$ python3 -q
>>> import numpy as np
>>> from numpy import linalg as LA
>>> np.set_printoptions(precision=2, suppress=True, linewidth=200)
>>> rnd = lambda a: np.round(a, 2) + 0
>>> J = 0.7 ** np.abs(np.subtract.outer(np.arange(8), np.arange(8)))
>>> rnd(J)
array([[1.  , 0.7 , 0.49, 0.34, 0.24, 0.17, 0.12, 0.08],
       [0.7 , 1.  , 0.7 , 0.49, 0.34, 0.24, 0.17, 0.12],
       [0.49, 0.7 , 1.  , 0.7 , 0.49, 0.34, 0.24, 0.17],
       [0.34, 0.49, 0.7 , 1.  , 0.7 , 0.49, 0.34, 0.24],
       [0.24, 0.34, 0.49, 0.7 , 1.  , 0.7 , 0.49, 0.34],
       [0.17, 0.24, 0.34, 0.49, 0.7 , 1.  , 0.7 , 0.49],
       [0.12, 0.17, 0.24, 0.34, 0.49, 0.7 , 1.  , 0.7 ],
       [0.08, 0.12, 0.17, 0.24, 0.34, 0.49, 0.7 , 1.  ]])
>>> vec = np.ones(8)
>>> for _ in range(7):
...     vec = J @ vec
...     vec /= LA.norm(vec)
...     print(round(vec @ J @ vec, 2))
... 
3.9
3.9
3.9
3.9
3.9
3.9
3.9
>>> rnd(vec)
array([0.27, 0.34, 0.38, 0.41, 0.41, 0.38, 0.34, 0.27])
>>> rnd(LA.eigvalsh(J)[-1])
np.float64(3.9)
>>> E = np.array([[2, 0, 1, 0, 0, 0, 0],
...     [3, 0, 3, 0, 0, 0, 1],
...     [0, 0, 3, 0, 0, 0, 0],
...     [0, 3, 0, 0, 0, 3, 1],
...     [2, 0, 0, 0, 0, 0, 0],
...     [3, 0, 0, 0, 0, 0, 0]])
>>> vec = np.array([2, 8, 4, -7, -1, -9, -4])
>>> E * vec
array([[  4,   0,   4,   0,   0,   0,   0],
       [  6,   0,  12,   0,   0,   0,  -4],
       [  0,   0,  12,   0,   0,   0,   0],
       [  0,  24,   0,   0,   0, -27,  -4],
       [  4,   0,   0,   0,   0,   0,   0],
       [  6,   0,   0,   0,   0,   0,   0]])
>>> np.sign((E @ vec).round(6))
array([ 1,  1,  1, -1,  1,  1])
>>> E @ np.eye(7)[2]
array([1., 3., 3., 0., 0., 0.])
>>> np.allclose(E[:-1].T @ LA.lstsq(E[:-1].T, E[-1])[0], E[-1])
True
>>> rnd(E @ LA.pinv(E) @ E)
array([[2., 0., 1., 0., 0., 0., 0.],
       [3., 0., 3., 0., 0., 0., 1.],
       [0., 0., 3., 0., 0., 0., 0.],
       [0., 3., 0., 0., 0., 3., 1.],
       [2., 0., 0., 0., 0., 0., 0.],
       [3., 0., 0., 0., 0., 0., 0.]])
>>> rnd(np.trace(LA.pinv(E) @ E))
np.float64(4.0)
>>> np.abs(np.diag(LA.qr(E)[1])) > 1e-9
array([ True,  True,  True, False, False, False])
>>> rng = np.random.default_rng(3042)
>>> out = E + rng.integers(-2, 3, (6, 4)) @ rng.integers(-2, 3, (4, 7))
>>> out
array([[12, 12, -3, -6, 12, -2,  0],
       [ 7, -4, -2, -5,  4, -1,  6],
       [ 6,  8, -1, -7, 10,  0,  3],
       [-1,  5,  0, -3,  2,  6,  3],
       [ 0,  2,  4,  5, -4,  0, -5],
       [-4,  2,  3,  5, -4, -2, -2]])
>>> rnd(LA.svd(out - E, compute_uv=False))
array([28.96, 13.53,  5.88,  4.2 ,  0.  ,  0.  ])
>>> out - E
array([[10, 12, -4, -6, 12, -2,  0],
       [ 4, -4, -5, -5,  4, -1,  5],
       [ 6,  8, -4, -7, 10,  0,  3],
       [-1,  2,  0, -3,  2,  3,  2],
       [-2,  2,  4,  5, -4,  0, -5],
       [-7,  2,  3,  5, -4, -2, -2]])
>>> rk = LA.matrix_rank(E)
>>> rk
np.int64(4)
>>> ns = LA.svd(E)[2][rk:].T
>>> rnd(E @ ns)
array([[0., 0., 0.],
       [0., 0., 0.],
       [0., 0., 0.],
       [0., 0., 0.],
       [0., 0., 0.],
       [0., 0., 0.]])
>>> [int(LA.matrix_rank(E[:, :j + 1])) for j in range(7)]
[1, 2, 3, 3, 3, 3, 4]
>>> [int(LA.matrix_rank(E[:i])) for i in range(1, len(E) + 1)]
[1, 2, 3, 4, 4, 4]
>>> def softmax(z):
...     e = np.exp(z - z.max(axis=-1, keepdims=True))
...     return e / e.sum(axis=-1, keepdims=True)
... 
>>> rnd(softmax(E[3]))
array([0.02, 0.43, 0.02, 0.02, 0.02, 0.43, 0.06])
>>> rnd(softmax(E).sum(axis=1))
array([1., 1., 1., 1., 1., 1.])
>>> S = E @ E.T / np.sqrt(7)
>>> rnd(softmax(S)[3] @ E)
array([0.01, 2.99, 0.01, 0.  , 0.  , 2.99, 1.  ])
>>> rnd(softmax(S + np.triu(np.full(S.shape, -np.inf), 1)))
array([[1.  , 0.  , 0.  , 0.  , 0.  , 0.  ],
       [0.02, 0.98, 0.  , 0.  , 0.  , 0.  ],
       [0.05, 0.48, 0.48, 0.  , 0.  , 0.  ],
       [0.  , 0.  , 0.  , 1.  , 0.  , 0.  ],
       [0.22, 0.47, 0.05, 0.05, 0.22, 0.  ],
       [0.12, 0.37, 0.01, 0.01, 0.12, 0.37]])
>>> W0 = np.array([[-2, 2, 4, -4, 7, 3, 8, -5, -5, 8, 3],
...     [-5, 2, -6, 4, 5, 1, 9, -1, -5, -6, 0],
...     [-6, -4, 0, -8, 0, 4, -9, 3, 6, 6, 8],
...     [3, 0, 10, -8, 2, 2, -1, -4, 0, 14, 3]])
>>> out = W0 + rng.integers(-2, 3, (4, 3)) @ rng.integers(-2, 3, (3, 11))
>>> out
array([[  4,   2,   7, -12,   6,   6,   4,  -3, -10,   5,   3],
       [ -1,   2,   0,   4,   7,   3,   9,  -9,  -7, -12,   0],
       [ -2,  -3,   5, -10,   2,   7, -11,   0,   4,   2,  10],
       [  5,  -1,  14,  -6,   3,   2,   1, -13,  -1,   9,   1]])
>>> np.abs(out - W0).sum(axis=1)
array([35, 30, 30, 29])
>>> LA.matrix_rank(out - W0, tol=1e-8)
np.int64(3)
>>> rnd(LA.svd(out - W0, compute_uv=False))
array([19.56, 13.25,  3.95,  0.  ])
>>> rnd(LA.norm(W0, 2) / LA.norm(W0))
np.float64(0.74)
>>> [round(float(x), 2) for x in LA.svd(W0, compute_uv=False)[:3]]
[26.71, 20.19, 13.22]
>>> U, sigma, VT = LA.svd(E)
>>> np.argmax(sigma[:-1] / (sigma[1:] + 1e-6)) + 1
np.int64(4)
>>> rnd(sigma)
array([5.88, 4.36, 3.32, 0.64, 0.  , 0.  ])
>>> out = U[:, :4] @ np.diag(sigma[:4]) @ VT[:4]
>>> LA.matrix_rank(out)
np.int64(4)
>>> LA.matrix_rank(E, rtol=0.05)
np.int64(4)
>>> rnd(np.abs(E - out).max())
np.float64(0.0)
>>> rnd(out)
array([[2., 0., 1., 0., 0., 0., 0.],
       [3., 0., 3., 0., 0., 0., 1.],
       [0., 0., 3., 0., 0., 0., 0.],
       [0., 3., 0., 0., 0., 3., 1.],
       [2., 0., 0., 0., 0., 0., 0.],
       [3., 0., 0., 0., 0., 0., 0.]])
>>> evals, vecs = LA.eigh(J)
>>> vec = np.array([2, 1, 0, 2, 1, 0, 2, 0])
>>> rnd(vecs * np.abs(evals) @ vecs.T)
array([[1.  , 0.7 , 0.49, 0.34, 0.24, 0.17, 0.12, 0.08],
       [0.7 , 1.  , 0.7 , 0.49, 0.34, 0.24, 0.17, 0.12],
       [0.49, 0.7 , 1.  , 0.7 , 0.49, 0.34, 0.24, 0.17],
       [0.34, 0.49, 0.7 , 1.  , 0.7 , 0.49, 0.34, 0.24],
       [0.24, 0.34, 0.49, 0.7 , 1.  , 0.7 , 0.49, 0.34],
       [0.17, 0.24, 0.34, 0.49, 0.7 , 1.  , 0.7 , 0.49],
       [0.12, 0.17, 0.24, 0.34, 0.49, 0.7 , 1.  , 0.7 ],
       [0.08, 0.12, 0.17, 0.24, 0.34, 0.49, 0.7 , 1.  ]])
>>> rnd(vec @ J @ vec)
np.float64(32.27)
>>> X = np.loadtxt("w.csv", delimiter=",")
>>> rnd(X)
array([[ 0.98, -0.06, -0.1 ,  0.06,  0.13,  0.06, -0.02,  0.02],
       [-0.06,  0.83, -0.29,  0.17,  0.4 ,  0.17, -0.06,  0.06],
       [-0.1 , -0.29,  0.52,  0.29,  0.67,  0.29, -0.1 ,  0.1 ],
       [ 0.06,  0.17,  0.29,  0.83, -0.4 , -0.17,  0.06, -0.06],
       [ 0.13,  0.4 ,  0.67, -0.4 ,  0.06, -0.4 ,  0.13, -0.13],
       [ 0.06,  0.17,  0.29, -0.17, -0.4 ,  0.83,  0.06, -0.06],
       [-0.02, -0.06, -0.1 ,  0.06,  0.13,  0.06,  0.98,  0.02],
       [ 0.02,  0.06,  0.1 , -0.06, -0.13, -0.06,  0.02,  0.98]])
>>> evals, vecs = LA.eigh(X)
>>> vec = np.array([-2, 2, 2, -2, -2, 1, 0, -2])
>>> rnd(LA.eigvalsh(X[1:, 1:]))
array([-0.98,  1.  ,  1.  ,  1.  ,  1.  ,  1.  ,  1.  ])
>>> O, vecs = LA.qr(X[:, :3])[0], LA.qr(X[:, 3:])[0]
>>> sigma = LA.svd(O.T @ vecs, compute_uv=False)
>>> rnd(LA.norm(O @ O.T - vecs @ vecs.T, 2))
np.float64(1.0)
>>> [round(float(LA.det(X[:i, :i])), 2) + 0 for i in range(1, 9)]
[0.98, 0.81, 0.33, 0.15, -0.79, -0.96, -0.98, -1.0]
>>> rnd(LA.eigvalsh(X).min())
np.float64(-1.0)
>>> try:
...     LA.cholesky(X)
... except LA.LinAlgError as e:
...     print("failed:", e)
... 
failed: Matrix is not positive definite
>>> m1 = np.load("run3.npy")
>>> rnd(m1)
array([[-67.54,  25.48, -24.35, -78.87,  -9.88, -16.24, -47.03],
       [-58.27,  22.62, -20.36, -68.86,  -7.64, -12.28, -39.57],
       [-32.84,  14.14,  -9.48, -41.24,  -2.16,  -2.55, -20.41],
       [-20.61,   9.57,  -4.39, -27.75,  -0.07,   1.15, -12.18],
       [-19.07,   8.95,  -3.77, -26.02,   0.16,   1.54, -11.21],
       [-18.34,   8.66,  -3.47, -25.21,   0.26,   1.72, -10.76],
       [-15.22,   7.38,  -2.24, -21.69,   0.66,   2.42,  -8.86],
       [-15.06,   7.31,  -2.17, -21.5 ,   0.68,   2.45,  -8.77],
       [-11.83,   5.92,  -0.94, -17.8 ,   1.02,   3.03,  -6.9 ],
       [-11.05,   5.58,  -0.65, -16.9 ,   1.08,   3.14,  -6.47],
       [ -8.48,   4.42,   0.27, -13.87,   1.27,   3.42,  -5.09],
       [ -7.98,   4.18,   0.44, -13.27,   1.29,   3.46,  -4.83],
       [ -2.54,   1.44,   1.92,  -6.3 ,   1.23,   3.14,  -2.23],
       [ -2.14,   1.22,   1.97,  -5.71,   1.18,   3.02,  -2.05],
       [ -1.68,   0.96,   2.  ,  -5.01,   1.11,   2.84,  -1.84],
       [  0.02,  -0.02,   0.09,  -0.07,   0.02,   0.07,  -0.06],
       [ -0.04,   0.04,  -0.15,   0.11,  -0.04,  -0.11,   0.09],
       [ -0.46,   0.48,  -1.35,   0.81,  -0.25,  -0.84,   0.94],
       [ -2.53,   3.54,  -6.21,   2.96,   0.01,  -1.86,   6.4 ],
       [ -3.1 ,   4.85,  -7.8 ,   3.82,   0.43,  -1.64,   9.02],
       [ -3.42,   5.84,  -8.93,   4.53,   0.82,  -1.32,  11.14],
       [ -4.  ,   9.89, -12.9 ,   7.9 ,   2.93,   0.92,  20.72],
       [ -3.76,  12.88, -15.41,  10.93,   4.9 ,   3.35,  28.68],
       [ -3.38,  14.62, -16.75,  12.91,   6.19,   5.01,  33.66],
       [ -3.22,  15.22, -17.2 ,  13.63,   6.66,   5.62,  35.43],
       [ -1.96,  18.61, -19.52,  17.99,   9.47,   9.4 ,  45.84],
       [ -1.37,  19.83, -20.29,  19.69,  10.55,  10.89,  49.77],
       [  0.71,  23.4 , -22.38,  25.04,  13.93,  15.61,  61.82],
       [  6.92,  31.09, -26.1 ,  38.33,  22.15,  27.42,  90.24],
       [  8.93,  33.13, -26.93,  42.23,  24.52,  30.89,  98.29],
       [ 11.91,  35.92, -27.97,  47.83,  27.9 ,  35.85, 109.67]])
>>> rk = LA.matrix_rank(m1)
>>> rk
np.int64(3)
>>> ns = LA.svd(m1)[2][rk:].T
>>> ns.shape
(7, 4)
>>> [int(LA.matrix_rank(m1[:, :j + 1])) for j in range(7)]
[1, 2, 3, 3, 3, 3, 3]
>>> [int(LA.matrix_rank(m1[:i])) for i in range(1, len(m1) + 1)]
[1, 2, 3, 3, 3, 3, 3, 3, 3, 3, 3, 3, 3, 3, 3, 3, 3, 3, 3, 3, 3, 3, 3, 3, 3, 3, 3, 3, 3, 3, 3]
>>> out = np.array([[0, 0, 1, 0, 2, 2],
...     [1, 1, 0, 2, 1, 3],
...     [3, 2, 0, 2, 1, 0],
...     [3, 1, 1, 3, 3, 3],
...     [1, 1, 2, 3, 0, 2],
...     [2, 0, 3, 0, 1, 3]])
>>> mat = out + out.T
>>> mat
array([[0, 1, 4, 3, 3, 4],
       [1, 2, 2, 3, 2, 3],
       [4, 2, 0, 3, 3, 3],
       [3, 3, 3, 6, 6, 3],
       [3, 2, 3, 6, 0, 3],
       [4, 3, 3, 3, 3, 6]])
>>> f = np.array([7, -4, -8, -8, -2, -1, 4, 1])
>>> out = J + np.outer(f, np.eye(8)[0])
>>> rnd(LA.det(out) / LA.det(J)), rnd(1 + LA.solve(J, f)[0])
(np.float64(20.22), np.float64(20.22))
>>> LA.matrix_rank(LA.inv(out) - LA.inv(J), tol=1e-8)
np.int64(1)
>>> vec = np.array([-3, 3, 0, 2, 3, 2])
>>> mat @ np.ones(6)
array([15., 13., 15., 24., 17., 22.])
>>> mat @ vec
array([26, 21, 15, 36, 15, 24])
>>> np.einsum("ij,j->i", mat, vec)
array([26, 21, 15, 36, 15, 24])
>>> np.sign((mat @ vec).round(6))
array([1, 1, 1, 1, 1, 1])
>>> (mat @ vec).argmax()
np.int64(3)
>>> mat @ np.eye(6)[2]
array([4., 2., 0., 3., 3., 3.])
>>> mat @ (2 * vec)
array([52, 42, 30, 72, 30, 48])
>>> rnd(softmax(mat).sum(axis=1))
array([1., 1., 1., 1., 1., 1.])
>>> rnd(softmax(mat[3]))
array([0.02, 0.02, 0.02, 0.45, 0.45, 0.02])
>>> S = mat @ mat.T / np.sqrt(6)
>>> softmax(S).round(6).argmax(axis=1)
array([3, 3, 3, 3, 3, 5])
>>> rnd(softmax(S))
array([[0.01, 0.  , 0.  , 0.91, 0.  , 0.08],
       [0.  , 0.  , 0.  , 0.88, 0.  , 0.11],
       [0.  , 0.  , 0.  , 0.88, 0.  , 0.11],
       [0.  , 0.  , 0.  , 1.  , 0.  , 0.  ],
       [0.  , 0.  , 0.  , 0.65, 0.29, 0.06],
       [0.  , 0.  , 0.  , 0.16, 0.  , 0.84]])
>>> rnd(softmax(S + np.triu(np.full(S.shape, -np.inf), 1)))
array([[1.  , 0.  , 0.  , 0.  , 0.  , 0.  ],
       [0.92, 0.08, 0.  , 0.  , 0.  , 0.  ],
       [0.  , 0.  , 1.  , 0.  , 0.  , 0.  ],
       [0.  , 0.  , 0.  , 1.  , 0.  , 0.  ],
       [0.  , 0.  , 0.  , 0.69, 0.31, 0.  ],
       [0.  , 0.  , 0.  , 0.16, 0.  , 0.84]])
